% python3 -q
>>> import numpy as np
>>> import numpy.linalg as la
>>> np.set_printoptions(precision=2, suppress=True, linewidth=140)
>>> tidy = lambda a: np.round(a, 2) + 0
>>> mat = np.arange(12).reshape(4, 3) + 2
>>> mat
array([[ 2,  3,  4],
       [ 5,  6,  7],
       [ 8,  9, 10],
       [11, 12, 13]])
>>> # null space of dimension 1
>>> Uu, s, vt = la.svd(mat)
>>> np.argmax(s[:-1] / (s[1:] + 1e-6)) + 1
np.int64(2)
>>> tidy(s)
array([28.58,  1.15,  0.  ])
>>> Y = Uu[:, :2] @ np.diag(s[:2]) @ vt[:2]
>>> tidy(np.abs(mat - Y).max())
np.float64(0.0)
>>> tidy(la.norm(mat - Y) / la.norm(mat))
np.float64(0.0)
>>> la.matrix_rank(mat, rtol=0.05)
np.int64(1)
>>> tidy(la.norm(mat - Y, 2)), tidy(s[2])
(np.float64(0.0), np.float64(0.0))
>>> print(tidy(la.norm(mat[1], 1)), tidy(la.norm(mat[1], np.inf)))
18.0 7.0
>>> mat[1] @ mat[2]
np.int64(164)
>>> tidy(la.norm(mat, "nuc"))
np.float64(29.73)
>>> tidy(la.norm(mat[1] - mat[2]))
np.float64(5.2)
>>> tidy(la.norm(mat, 1)), tidy(la.norm(mat, np.inf))
(np.float64(34.0), np.float64(36.0))
>>> tidy(la.norm(mat, axis=1))
array([ 5.39, 10.49, 15.65, 20.83])
>>> X = np.load("block12.npy")
>>> X
array([[ 1,  1,  1,  1,  1,  1,  1,  1],
       [ 1, -1, -1,  1, -1,  1,  1, -1],
       [ 1, -1,  1, -1,  1, -1,  1, -1]])
>>> # column 4 repeats column 2
>>> Y = X[0, 0] * X[1:] - np.outer(X[1:, 0], X[0])
>>> Y
array([[ 0, -2, -2,  0, -2,  0,  0, -2],
       [ 0, -2,  0, -2,  0, -2,  0, -2]])
>>> la.matrix_rank(Y), la.matrix_rank(X)
(np.int64(2), np.int64(3))
>>> f = np.array([1, 1])
>>> np.correlate(X[2], X[0], "full")
array([ 1,  0,  1,  0,  1,  0,  1,  0, -1,  0, -1,  0, -1,  0, -1])
>>> np.polyval(f, X[2])
array([2, 0, 2, 0, 2, 0, 2, 0])
>>> np.cross(X[2, :3], X[0, :3])
array([-2,  0,  2])
>>> W0 = np.loadtxt("out14.csv", delimiter=",")
>>> print(W0)
[[  0.66   1.2   15.19  -7.68]
 [ -3.51   3.28  -4.79 -11.22]
 [ -7.22   3.01   2.17   6.08]
 [  1.84   9.53   8.74  -1.43]]
>>> np.kron(np.eye(2, dtype=int), W0)
array([[  0.66,   1.2 ,  15.19,  -7.68,   0.  ,   0.  ,   0.  ,  -0.  ],
       [ -3.51,   3.28,  -4.79, -11.22,  -0.  ,   0.  ,  -0.  ,  -0.  ],
       [ -7.22,   3.01,   2.17,   6.08,  -0.  ,   0.  ,   0.  ,   0.  ],
       [  1.84,   9.53,   8.74,  -1.43,   0.  ,   0.  ,   0.  ,  -0.  ],
       [  0.  ,   0.  ,   0.  ,  -0.  ,   0.66,   1.2 ,  15.19,  -7.68],
       [ -0.  ,   0.  ,  -0.  ,  -0.  ,  -3.51,   3.28,  -4.79, -11.22],
       [ -0.  ,   0.  ,   0.  ,   0.  ,  -7.22,   3.01,   2.17,   6.08],
       [  0.  ,   0.  ,   0.  ,  -0.  ,   1.84,   9.53,   8.74,  -1.43]])
>>> np.einsum("ii->", W0)
np.float64(4.68)
>>> tidy(la.det(W0.T))
np.float64(18810.43)
>>> Y = np.array([[1, 2], [-1, -2]])
>>> F = np.kron(np.eye(2, dtype=int), Y)
>>> F
array([[ 1,  2,  0,  0],
       [-1, -2,  0,  0],
       [ 0,  0,  1,  2],
       [ 0,  0, -1, -2]])
>>> # 2 groups of indices that never mix
>>> tidy(la.det(F))
np.float64(0.0)
>>> print((F != 0).astype(int))
[[1 1 0 0]
 [1 1 0 0]
 [0 0 1 1]
 [0 0 1 1]]
>>> F @ F
array([[-1, -2,  0,  0],
       [ 1,  2,  0,  0],
       [ 0,  0, -1, -2],
       [ 0,  0,  1,  2]])
>>> (la.matrix_power((F != 0) + (F.T != 0) + np.eye(4), 4) > 0).astype(int)
array([[1, 1, 0, 0],
       [1, 1, 0, 0],
       [0, 0, 1, 1],
       [0, 0, 1, 1]])
>>> Uu, s, vt = la.svd(F)
>>> V = vt[:(s > 1e-8).sum()]
>>> rng = np.random.default_rng(343967)
>>> x = F[3] + -2 * F[1] + rng.integers(2) * np.eye(4)[2]
>>> x
array([ 2.,  4.,  0., -2.])
>>> tidy(V.T @ V)
array([[0.2, 0.4, 0. , 0. ],
       [0.4, 0.8, 0. , 0. ],
       [0. , 0. , 0.2, 0.4],
       [0. , 0. , 0.4, 0.8]])
>>> T = np.stack([F, -3 * F, F[::-1]])
>>> print(tidy(la.det(T)))
[0. 0. 0.]
>>> la.matrix_rank(T)
array([2, 2, 2])
>>> print(la.matrix_rank(T.reshape(3, -1)))
2
>>> (T @ F.T).shape
(3, 4, 4)
>>> tidy(la.norm(T, axis=(1, 2)))
array([ 4.47, 13.42,  4.47])
>>> gram = F.T @ F
>>> print(tidy(la.eigvalsh(gram)[::-1]))
[10. 10.  0.  0.]
>>> print(np.trace(gram), (F ** 2).sum())
20 20
>>> tidy(la.svd(F, compute_uv=False) ** 2)
array([10., 10.,  0.,  0.])
>>> m1 = rng.normal(size=(11, 3))
>>> m1 = 20 * m1 / la.norm(m1, axis=1, keepdims=True)
>>> tidy(m1)
array([[-18.8 ,  -6.43,  -2.28],
       [-17.39,   9.61,   2.3 ],
       [ 17.93,   2.43,  -8.51],
       [ 15.3 , -10.34,  -7.68],
       [ -2.46,  10.87,  16.6 ],
       [-18.4 ,   2.38,  -7.47],
       [  7.03,  15.03, -11.17],
       [ 19.56,  -1.81,  -3.75],
       [ 19.15,   1.25,   5.64],
       [ 16.23,   1.45, -11.59],
       [ 17.36,  -8.05,  -5.83]])
>>> labels = m1[:, 1] > np.median(m1[:, 1])
>>> f = m1[labels].mean(axis=0) - m1[~labels].mean(axis=0)
>>> print(((m1 - m1.mean(axis=0)) @ f > 0).astype(int))
[1 1 0 0 1 1 1 0 0 0 0]
>>> tidy(f)
array([-14.12,  12.05,   2.6 ])
>>> tidy((((m1 - m1.mean(axis=0)) @ f > 0) == labels).mean())
np.float64(0.82)
>>> labels.astype(int)
array([0, 1, 1, 0, 1, 1, 1, 0, 0, 0, 0])
>>> O, r_ = la.qr(m1)
>>> tidy(r_)
array([[ 54.03,  -4.68,  -9.33],
       [  0.  , -25.41,  -3.57],
       [  0.  ,   0.  ,  26.7 ]])
>>> tidy(O @ r_)
array([[-18.8 ,  -6.43,  -2.28],
       [-17.39,   9.61,   2.3 ],
       [ 17.93,   2.43,  -8.51],
       [ 15.3 , -10.34,  -7.68],
       [ -2.46,  10.87,  16.6 ],
       [-18.4 ,   2.38,  -7.47],
       [  7.03,  15.03, -11.17],
       [ 19.56,  -1.81,  -3.75],
       [ 19.15,   1.25,   5.64],
       [ 16.23,   1.45, -11.59],
       [ 17.36,  -8.05,  -5.83]])
>>> gram = np.cov(m1, rowvar=False)
>>> print(tidy(np.corrcoef(m1.T)))
[[ 1.   -0.26 -0.24]
 [-0.26  1.    0.27]
 [-0.24  0.27  1.  ]]
>>> tidy(gram)
array([[263.94, -33.59, -33.39],
       [-33.59,  64.34,  18.47],
       [-33.39,  18.47,  70.91]])
>>> np.argwhere(np.triu(np.abs(np.corrcoef(m1.T)) > 0.8, 1))
array([], shape=(0, 2), dtype=int64)
>>> gram.shape
(3, 3)
>>> tidy(np.polyfit(m1[:, 2], m1[:, 1], 1))
array([0.26, 2.29])
>>> tidy(np.corrcoef(m1[:, 2], m1[:, 1])[0, 1])
np.float64(0.27)
>>> print(tidy(np.median(m1, axis=0)))
[15.3   1.45 -5.83]
>>> np.argsort(-m1.std(axis=0).round(6), kind="stable")
array([0, 2, 1])
>>> rk = la.matrix_rank(mat)
>>> rk
np.int64(2)
>>> N = la.svd(mat)[2][rk:].T
>>> la.matrix_rank(mat.T @ mat), la.matrix_rank(mat @ mat.T)
(np.int64(2), np.int64(2))
>>> tidy(N[:, 0] / N[np.abs(N[:, 0]).round(6).argmax(), 0])
array([-0.5,  1. , -0.5])
>>> tidy(N @ N.T)
array([[ 0.17, -0.33,  0.17],
       [-0.33,  0.67, -0.33],
       [ 0.17, -0.33,  0.17]])
>>> [int(la.matrix_rank(np.delete(mat, i, axis=0))) for i in range(4)]
[2, 2, 2, 2]
>>> tidy(mat @ N)
array([[0.],
       [0.],
       [0.],
       [0.]])
>>> cent = np.sign(np.array([[-3, -3, 2, -1], [-1, 3, -2, -3], [-1, 1, -2, -3], [-2, 0, 3, 1]]))
>>> Y = (np.tril(cent, -1) + np.eye(4)) @ (np.triu(cent, 1) + np.eye(4))
>>> vals = np.array([3, 1, 0, 2])
>>> data = np.rint(Y * vals @ la.inv(Y)) + 0
>>> data
array([[ 7.,  5., -3.,  2.],
       [-6., -5.,  4., -2.],
       [-8., -7.,  6., -4.],
       [-7., -5.,  3., -2.]])
>>> # looks like rank 3
>>> Y = W0 / np.sqrt((W0 ** 2).mean(axis=1, keepdims=True))
>>> la.matrix_rank(Y) == la.matrix_rank(W0)
np.True_
>>> print(tidy(la.norm(Y, axis=1)))
[2. 2. 2. 2.]
>>> J = np.load("dump.npy")
>>> J
array([[0, 0, 1],
       [0, 0, 1],
       [1, 1, 0]])
>>> # rank 2
>>> Y = np.array([[-1, 0], [1, 2]])
>>> cent = np.kron(Y, J)
>>> cent
array([[ 0,  0, -1,  0,  0,  0],
       [ 0,  0, -1,  0,  0,  0],
       [-1, -1,  0,  0,  0,  0],
       [ 0,  0,  1,  0,  0,  2],
       [ 0,  0,  1,  0,  0,  2],
       [ 1,  1,  0,  2,  2,  0]])
>>> A = np.load("sample14.npy")
>>> tidy(A)
array([[0.4 , 0.  , 0.1 , 0.5 ],
       [0.  , 0.5 , 0.1 , 0.4 ],
       [0.27, 0.27, 0.2 , 0.27],
       [0.43, 0.29, 0.14, 0.14]])
>>> # a transition matrix
>>> x = np.array([3, -1, -3, -1])
>>> rhs = A @ x
>>> tidy(rhs)
array([ 0.4 , -1.2 , -0.33,  0.43])
>>> print(tidy(la.solve(A, rhs)))
[ 3. -1. -3. -1.]
>>> tidy(la.solve(A, 4 * rhs))
array([ 12.,  -4., -12.,  -4.])
>>> print(tidy(la.solve(A.T, A[1])))
[0. 1. 0. 0.]
>>> tidy(la.solve(A, A[:, 1]))
array([0., 1., 0., 0.])
>>> vals, V = la.eig(A)
>>> tidy(np.sort(la.eigvals(A.T)))
array([-0.3 ,  0.08,  0.46,  1.  ])
>>> tidy(np.sort(la.eigvals(A @ A)))
array([0.01, 0.09, 0.21, 1.  ])
>>> tidy(vals)
array([ 1.  , -0.3 ,  0.46,  0.08])
>>> Y = la.inv(A)
>>> np.allclose(Y, A.T)
False
>>> print(tidy(la.det(A[::-1])))
-0.01
>>> tidy(la.eigvals(A).sum().real)
np.float64(1.24)
>>> Y = W0 + rng.integers(-2, 3, (4, 2)) @ rng.integers(-2, 3, (2, 4))
>>> tidy(Y)
array([[  4.66,   3.2 ,  19.19, -11.68],
       [ -5.51,   0.28,   1.21, -15.22],
       [-11.22,   1.01,  -1.83,  10.08],
       [  5.84,  13.53,   4.74,   0.57]])
>>> tidy(la.svd(Y - W0, compute_uv=False))
array([11.72,  9.15,  0.  ,  0.  ])
>>> tidy(np.abs(Y - W0).sum(axis=1))
array([14., 15., 14., 14.])
>>> la.matrix_rank(Y - W0, tol=1e-8)
np.int64(2)
